% python3 -q
>>> import numpy as np
>>> import numpy.linalg as la
>>> np.set_printoptions(precision=2, suppress=True, linewidth=200)
>>> tidy = lambda a: np.round(a, 2) + 0
>>> r0 = np.array([-2, 2, 1, 2, 1, 1, 1, -2, 0, 2])
>>> rng = np.random.default_rng(80980)
>>> M = np.outer(rng.normal(size=21), r0) + 0.05 * rng.normal(size=(21, 10))
>>> tidy(M)
array([[-3.38,  3.34,  1.68,  3.32,  1.73,  1.73,  1.69, -3.35,  0.05,  3.31],
       [ 0.84, -0.85, -0.47, -0.69, -0.41, -0.33, -0.35,  0.82,  0.03, -0.76],
       [-1.95,  1.88,  0.94,  1.83,  0.89,  1.04,  0.91, -1.87, -0.04,  1.86],
       [ 3.99, -3.97, -1.95, -3.9 , -1.99, -2.01, -1.81,  3.9 , -0.03, -3.87],
       [-0.45,  0.4 ,  0.27,  0.38,  0.16,  0.13,  0.09, -0.34, -0.05,  0.42],
       [-3.6 ,  3.73,  1.86,  3.79,  1.82,  1.89,  1.81, -3.72, -0.05,  3.77],
       [-1.47,  1.46,  0.78,  1.46,  0.72,  0.72,  0.67, -1.43, -0.06,  1.46],
       [-2.04,  1.98,  1.15,  2.01,  1.04,  1.08,  0.99, -2.06,  0.01,  2.08],
       [ 1.25, -1.32, -0.62, -1.31, -0.61, -0.53, -0.59,  1.33,  0.05, -1.32],
       [-1.02,  1.04,  0.56,  1.11,  0.55,  0.56,  0.52, -0.97, -0.03,  1.07],
       [ 3.86, -3.85, -1.9 , -3.82, -1.87, -1.97, -1.86,  3.75, -0.11, -3.79],
       [-2.72,  2.77,  1.41,  2.76,  1.38,  1.3 ,  1.45, -2.75,  0.01,  2.82],
       [ 0.08,  0.  ,  0.09, -0.1 , -0.02, -0.06,  0.04,  0.04, -0.03, -0.04],
       [-2.95,  2.83,  1.38,  2.81,  1.47,  1.46,  1.42, -2.82, -0.02,  2.76],
       [ 1.78, -1.78, -0.84, -1.74, -0.89, -0.89, -0.89,  1.84,  0.05, -1.81],
       [ 0.59, -0.52, -0.32, -0.53, -0.3 , -0.31, -0.27,  0.47, -0.02, -0.53],
       [-1.08,  1.04,  0.51,  1.1 ,  0.6 ,  0.61,  0.6 , -1.08,  0.02,  1.  ],
       [-0.68,  0.65,  0.32,  0.61,  0.33,  0.31,  0.31, -0.67,  0.01,  0.73],
       [ 1.24, -1.16, -0.67, -1.27, -0.59, -0.66, -0.64,  1.14,  0.01, -1.25],
       [ 0.05, -0.08,  0.02, -0.02, -0.08, -0.01, -0.01,  0.1 ,  0.07, -0.06],
       [-0.77,  0.8 ,  0.42,  0.76,  0.35,  0.39,  0.36, -0.82, -0.05,  0.78]])
>>> d = la.norm(M[:, None] - M[None], axis=-1)
>>> np.flatnonzero(d[4] < d.mean() / 2)
array([ 4,  6,  9, 12, 15, 16, 17, 19, 20])
>>> d.shape
(21, 21)
>>> la.matrix_rank(d ** 2)
np.int64(12)
>>> np.unravel_index(d.round(6).argmax(), d.shape)
(np.int64(3), np.int64(5))
>>> tidy(d[:5, :5])
array([[ 0.  , 10.14,  3.61, 17.81,  7.27],
       [10.14,  0.  ,  6.54,  7.67,  2.9 ],
       [ 3.61,  6.54,  0.  , 14.2 ,  3.66],
       [17.81,  7.67, 14.2 ,  0.  , 10.55],
       [ 7.27,  2.9 ,  3.66, 10.55,  0.  ]])
>>> cov = np.cov(M, rowvar=False)
>>> tidy(M.std(axis=0))
array([2.06, 2.05, 1.03, 2.04, 1.02, 1.04, 1.  , 2.03, 0.04, 2.04])
>>> tidy(np.polyfit(M[:, 7], M[:, 9], 1))
array([-1.,  0.])
>>> tidy(np.corrcoef(M[:, 7], M[:, 9])[0, 1])
np.float64(-1.0)
>>> cov.shape
(10, 10)
>>> np.argwhere(np.triu(np.abs(np.corrcoef(M.T)) > 0.8, 1))
array([[0, 1],
       [0, 2],
       [0, 3],
       [0, 4],
       [0, 5],
       [0, 6],
       [0, 7],
       [0, 9],
       [1, 2],
       [1, 3],
       [1, 4],
       [1, 5],
       [1, 6],
       [1, 7],
       [1, 9],
       [2, 3],
       [2, 4],
       [2, 5],
       [2, 6],
       [2, 7],
       [2, 9],
       [3, 4],
       [3, 5],
       [3, 6],
       [3, 7],
       [3, 9],
       [4, 5],
       [4, 6],
       [4, 7],
       [4, 9],
       [5, 6],
       [5, 7],
       [5, 9],
       [6, 7],
       [6, 9],
       [7, 9]])
>>> idx = M[:, 1] > np.median(M[:, 1])
>>> r0 = M[idx].mean(axis=0) - M[~idx].mean(axis=0)
>>> np.argsort(-np.abs(r0).round(6), kind="stable")
array([0, 1, 3, 7, 9, 5, 4, 2, 6, 8])
>>> tidy((((M - M.mean(axis=0)) @ r0 > 0) == idx).mean())
np.float64(0.95)
>>> ((M - M.mean(axis=0)) @ r0 > 0).astype(int)
array([1, 0, 1, 0, 0, 1, 1, 1, 0, 1, 0, 1, 0, 1, 0, 0, 1, 1, 0, 0, 1])
>>> tidy(r0)
array([-3.24,  3.22,  1.62,  3.22,  1.62,  1.65,  1.58, -3.21, -0.01,  3.21])
>>> X = np.loadtxt("out3.csv", delimiter=",")
>>> X
array([[ 2.06,  0.97,  1.94, -0.12,  1.03, -0.08,  0.95,  0.02,  1.08],
       [ 1.93,  1.04,  1.91, -0.01,  1.02,  0.01,  1.04,  0.04,  0.99],
       [ 2.01,  1.02,  2.07,  0.06,  1.01, -0.05,  0.95,  0.  ,  0.99],
       [ 1.96,  0.99,  1.97,  0.07,  0.99,  0.03,  1.04, -0.02,  1.  ],
       [ 1.95,  1.01,  1.97,  0.  ,  1.  , -0.04,  0.98, -0.05,  1.  ],
       [ 1.91,  1.06,  1.99, -0.08,  0.93, -0.06,  1.01,  0.06,  1.01],
       [ 1.89,  1.06,  2.02,  0.06,  0.97,  0.03,  0.99,  0.  ,  1.03],
       [ 2.02,  0.99,  2.  ,  0.06,  1.03,  0.  ,  0.96,  0.06,  0.91],
       [ 1.99,  1.07,  2.14,  0.03,  1.03,  0.03,  0.95, -0.02,  1.  ],
       [ 2.  , -0.03,  0.94,  0.98, -0.08,  0.96,  2.02,  1.93,  0.07],
       [ 1.97,  0.06,  0.97,  0.96,  0.03,  0.98,  2.09,  1.97, -0.01],
       [ 2.03, -0.01,  0.97,  1.04,  0.04,  1.  ,  1.99,  2.05,  0.01],
       [ 2.1 ,  0.05,  1.04,  0.99,  0.07,  1.  ,  2.03,  2.  ,  0.13],
       [ 1.95,  0.  ,  0.91,  0.98, -0.03,  1.03,  1.98,  2.04,  0.02],
       [ 2.01, -0.02,  1.01,  1.06, -0.01,  1.06,  2.08,  2.08,  0.01],
       [ 1.93, -0.02,  1.1 ,  1.01, -0.04,  1.02,  1.87,  2.01,  0.02],
       [ 2.07, -0.09,  1.  ,  1.05,  0.09,  0.98,  1.99,  2.01, -0.06],
       [ 2.  ,  0.02,  1.04,  1.04,  0.03,  0.96,  1.95,  2.01,  0.03]])
>>> O, vecs = la.qr(X[:, :3])[0], la.qr(X[:, 3:])[0]
>>> sigma = la.svd(O.T @ vecs, compute_uv=False)
>>> tidy(la.norm(O @ O.T - vecs @ vecs.T, 2))
np.float64(1.0)
>>> tidy(np.degrees(np.arccos(sigma.clip(0, 1))))
array([ 0.81,  4.94, 47.16])
>>> tidy(sigma)
array([1.  , 1.  , 0.68])
>>> idx = X[:, 8] > np.median(X[:, 8])
>>> r0 = X[idx].mean(axis=0) - X[~idx].mean(axis=0)
>>> idx.astype(int)
array([1, 1, 1, 1, 1, 1, 1, 1, 1, 0, 0, 0, 0, 0, 0, 0, 0, 0])
>>> ((X - X.mean(axis=0)) @ r0 > 0).astype(int)
array([1, 1, 1, 1, 1, 1, 1, 1, 1, 0, 0, 0, 0, 0, 0, 0, 0, 0])
>>> (((X - X.mean(axis=0)) @ r0 > 0) == idx).mean()
np.float64(1.0)
>>> tidy(r0)
array([-0.04,  1.03,  1.  , -1.  ,  0.99, -1.01, -1.01, -2.  ,  0.98])
>>> left, sigma, Vh = la.svd(X, full_matrices=False)
>>> (sigma > 1e-8).sum()
np.int64(9)
>>> np.abs(left[:, 0]).round(6).argmax()
np.int64(12)
>>> np.allclose(left * sigma @ Vh, X)
True
>>> tidy(Vh @ Vh.T)
array([[1., 0., 0., 0., 0., 0., 0., 0., 0.],
       [0., 1., 0., 0., 0., 0., 0., 0., 0.],
       [0., 0., 1., 0., 0., 0., 0., 0., 0.],
       [0., 0., 0., 1., 0., 0., 0., 0., 0.],
       [0., 0., 0., 0., 1., 0., 0., 0., 0.],
       [0., 0., 0., 0., 0., 1., 0., 0., 0.],
       [0., 0., 0., 0., 0., 0., 1., 0., 0.],
       [0., 0., 0., 0., 0., 0., 0., 1., 0.],
       [0., 0., 0., 0., 0., 0., 0., 0., 1.]])
>>> left.shape, sigma.shape, Vh.shape
((18, 9), (9,), (9, 9))
>>> tidy(sigma)
array([13.95,  6.96,  0.31,  0.26,  0.21,  0.16,  0.13,  0.09,  0.06])
>>> tidy(np.abs(Vh[0]))
array([0.6 , 0.14, 0.44, 0.17, 0.14, 0.16, 0.47, 0.34, 0.14])
>>> W0 = np.loadtxt("sample1.csv", delimiter=",")
>>> W0
array([[  7.66,   9.38,  13.42,   7.58,   3.96],
       [  2.68, -13.46,   4.05,   1.16, -13.92],
       [ 11.98,  -4.1 ,  -6.17, -13.22,  -5.19],
       [-10.31,  12.51,  -7.48,   3.18,  -8.43],
       [ -4.15,   0.61,   6.41,  -8.17, -16.57],
       [ -7.62,  -3.59,  -5.77, -17.19,  -0.61],
       [-10.83,  -1.18,   2.  ,  -0.59,  16.64],
       [ -4.01,  -2.59,  18.52,  -3.81,   4.44],
       [ -2.48,   1.18, -11.38, -11.9 ,  11.02],
       [ 10.42,   5.86,  -9.05,   6.18,  11.7 ],
       [ -8.06,  -5.29, -13.02,  11.72,   0.34],
       [-14.01,   7.52,   5.77,   0.22,  10.67],
       [  2.6 ,  -0.42, -17.77,  -6.84,  -5.51],
       [ -6.48,   3.89, -13.34,   6.63,  11.  ],
       [ 12.12,  -1.87,  -2.87,  15.54,   0.01],
       [  4.14,  -4.03, -18.31,   3.93,   4.  ],
       [  3.68,  -0.99, -12.78,   8.3 ,  12.38],
       [ -0.5 ,  10.12,  15.6 ,  -7.18,   1.54],
       [ 11.67, -11.52,  -7.25,  -0.1 ,   8.86],
       [  9.65,   7.22, -10.08,  -3.8 ,  11.78],
       [ -9.63,  -3.15,  17.15,   1.82,   0.28],
       [ -6.69,  14.33,   2.15,  12.04,  -0.61],
       [ 10.39,  14.1 ,  -7.1 ,  -1.82,  -6.3 ],
       [ -0.02, -16.71,   1.56,   8.68,  -6.56],
       [ 18.69,  -1.21,  -6.25,  -3.02,   1.08],
       [ -0.84,   5.67,  18.49,  -3.87,   3.24]])
>>> x0 = np.array([0, 2, 2, 1, 2])
>>> y = W0 @ x0
>>> tidy(la.lstsq(W0, y)[0])
array([0., 2., 2., 1., 2.])
>>> tidy(la.pinv(W0) @ W0)
array([[1., 0., 0., 0., 0.],
       [0., 1., 0., 0., 0.],
       [0., 0., 1., 0., 0.],
       [0., 0., 0., 1., 0.],
       [0., 0., 0., 0., 1.]])
>>> y = y + 0.05 * rng.normal(size=26)
>>> tidy(y)
array([ 61.13, -45.52, -44.12,  -3.67, -27.34, -37.23,  34.35,  36.87, -10.2 ,  23.24, -24.22,  48.15, -54.16,   9.82,   6.14, -32.77,   5.51,  47.4 , -19.98,  14.01,  30.33,  43.77,  -0.36, -34.66,
       -15.76,  50.9 ])
>>> coef, *_ = la.lstsq(W0, y)
>>> tidy(la.norm(y - W0 @ coef))
np.float64(0.23)
>>> [round(float(la.norm(la.solve(W0.T @ W0 + lam * np.eye(5), W0.T @ y))), 2) for lam in (0, 1, 10, 100)]
[3.61, 3.6, 3.59, 3.45]
>>> tidy(coef)
array([0., 2., 2., 1., 2.])
>>> tidy(W0.T @ (y - W0 @ coef))
array([0., 0., 0., 0., 0.])
>>> cen = W0 - W0.mean(axis=0)
>>> vecs = la.svd(cen)[2][:1]
>>> other = cen - cen @ vecs.T @ vecs
>>> tidy(np.cov(cen @ vecs.T, rowvar=False))
np.float64(142.71)
>>> Z = W0[[9, 2]].astype(float)
>>> for _ in range(6):
...     idx = la.norm(W0[:, None] - Z, axis=-1).argmin(axis=1)
...     Z = np.array([W0[idx == j].mean(axis=0) for j in range(2)])
... 
>>> idx
array([1, 1, 0, 0, 1, 1, 1, 1, 0, 0, 0, 1, 0, 0, 0, 0, 0, 1, 0, 0, 1, 1, 0, 1, 0, 1])
>>> np.abs(Z[1] - Z[0]).argmax()
np.int64(2)
>>> hat = M @ la.solve(M.T @ M, M.T)
>>> tidy(np.diag(hat))
array([0.32, 0.43, 0.65, 0.59, 0.49, 0.65, 0.19, 0.79, 0.44, 0.48, 0.65, 0.6 , 0.63, 0.55, 0.34, 0.21, 0.4 , 0.5 , 0.44, 0.42, 0.22])
>>> tidy(hat @ M[:, 1])
array([ 3.34, -0.85,  1.88, -3.97,  0.4 ,  3.73,  1.46,  1.98, -1.32,  1.04, -3.85,  2.77,  0.  ,  2.83, -1.78, -0.52,  1.04,  0.65, -1.16, -0.08,  0.8 ])
>>> tidy(la.eigvalsh(hat))
array([0., 0., 0., 0., 0., 0., 0., 0., 0., 0., 0., 1., 1., 1., 1., 1., 1., 1., 1., 1., 1.])
>>> E = np.loadtxt("arr.csv", delimiter=",")
>>> tidy(E)
array([[ 1.  ,  0.  ,  0.  ,  0.  ,  0.  ,  0.  ,  0.  ,  0.  ,  0.  ],
       [ 0.  ,  1.  ,  0.01, -0.05,  0.01,  0.01,  0.02,  0.  , -0.04],
       [ 0.  ,  0.01,  0.69, -0.04, -0.28,  0.01,  0.06,  0.33,  0.16],
       [ 0.  , -0.05, -0.04,  0.37,  0.06,  0.07,  0.22,  0.19, -0.37],
       [ 0.  ,  0.01, -0.28,  0.06,  0.74, -0.01,  0.03,  0.26,  0.2 ],
       [ 0.  ,  0.01,  0.01,  0.07, -0.01,  0.99, -0.02, -0.02,  0.04],
       [ 0.  ,  0.02,  0.06,  0.22,  0.03, -0.02,  0.92, -0.12,  0.1 ],
       [ 0.  ,  0.  ,  0.33,  0.19,  0.26, -0.02, -0.12,  0.62, -0.07],
       [ 0.  , -0.04,  0.16, -0.37,  0.2 ,  0.04,  0.1 , -0.07,  0.67]])
>>> x0 = np.array([1, 2, 2, 1, 2, 0, 0, 1, 1])
>>> tidy(np.eye(9) - E)
array([[ 0.  ,  0.  ,  0.  ,  0.  ,  0.  ,  0.  ,  0.  ,  0.  ,  0.  ],
       [ 0.  ,  0.  , -0.01,  0.05, -0.01, -0.01, -0.02,  0.  ,  0.04],
       [ 0.  , -0.01,  0.31,  0.04,  0.28, -0.01, -0.06, -0.33, -0.16],
       [ 0.  ,  0.05,  0.04,  0.63, -0.06, -0.07, -0.22, -0.19,  0.37],
       [ 0.  , -0.01,  0.28, -0.06,  0.26,  0.01, -0.03, -0.26, -0.2 ],
       [ 0.  , -0.01, -0.01, -0.07,  0.01,  0.01,  0.02,  0.02, -0.04],
       [ 0.  , -0.02, -0.06, -0.22, -0.03,  0.02,  0.08,  0.12, -0.1 ],
       [ 0.  ,  0.  , -0.33, -0.19, -0.26,  0.02,  0.12,  0.38,  0.07],
       [ 0.  ,  0.04, -0.16,  0.37, -0.2 , -0.04, -0.1 ,  0.07,  0.33]])
>>> tidy(E @ E @ x0)
array([1.  , 1.95, 1.29, 0.12, 1.49, 0.1 , 0.41, 1.94, 0.88])
>>> tidy((x0 - E @ x0) @ (E @ x0))
np.float64(0.0)
>>> tidy(np.trace(E))
np.float64(7.0)
